In [1]: import numpy as np

In [2]: np.set_printoptions(precision=2, suppress=True, linewidth=140, legacy="1.25")

In [3]: tidy = lambda a: np.round(a, 2) + 0

In [4]: feats = np.vander(np.arange(4) - 1, 4, increasing=True)

In [5]: print(feats)
[[ 1 -1  1 -1]
 [ 1  0  0  0]
 [ 1  1  1  1]
 [ 1  2  4  8]]

In [6]: # row 3 is much longer than the rest

In [7]: r0 = np.array([-1, 3, 4])

In [8]: print(np.correlate(feats[2], feats[1], "full"))
[0 0 0 1 1 1 1]

In [9]: print(np.polyval(r0, feats[2]))
[6 6 6 6]

In [10]: print(np.cross(feats[2, :3], feats[1, :3]))
[ 0  1 -1]

In [11]: rng = np.random.default_rng(357605)

In [12]: theta = np.sort(rng.uniform(-2, 2, 27))

In [13]: W0 = np.c_[theta, theta ** 2, theta ** 3] @ np.array([[2, 1, -1], [-3, 5, 5], [-5, -2, -2]])

In [14]: print(tidy(W0))
[[ 22.54  32.63  36.57]
 [ 18.93  29.15  32.92]
 [ 18.85  29.07  32.83]
 [  2.43  10.25  12.73]
 [  1.11   8.11  10.37]
 [  0.27   6.57   8.64]
 [ -1.     3.24   4.81]
 [ -1.14   2.55   3.97]
 [ -1.17   2.31   3.69]
 [ -1.02   0.66   1.52]
 [ -0.93   0.47   1.25]
 [ -0.79   0.27   0.92]
 [ -0.29  -0.04   0.21]
 [  0.19   0.19  -0.05]
 [  0.21   0.25  -0.05]
 [  0.23   0.56   0.04]
 [  0.15   0.8    0.14]
 [  0.09   0.92   0.2 ]
 [ -0.68   1.76   0.65]
 [ -1.75   2.45   1.05]
 [ -3.71   3.3    1.57]
 [ -5.67   3.91   1.95]
 [ -6.5    4.13   2.08]
 [ -9.72   4.8    2.47]
 [-12.31   5.21   2.68]
 [-18.91   5.88   2.97]
 [-35.12   6.34   2.74]]

In [15]: print(feats.mean(axis=0))
[1.  0.5 1.5 2. ]

In [16]: print(feats - feats[0])
[[ 0  0  0  0]
 [ 0  1 -1  1]
 [ 0  2  0  2]
 [ 0  3  3  9]]

In [17]: print(feats.shape)
(4, 4)

In [18]: print(feats.sum(axis=0))
[4 2 6 8]

In [19]: print(np.linalg.matrix_rank(feats))
4

In [20]: print(np.count_nonzero(feats))
13
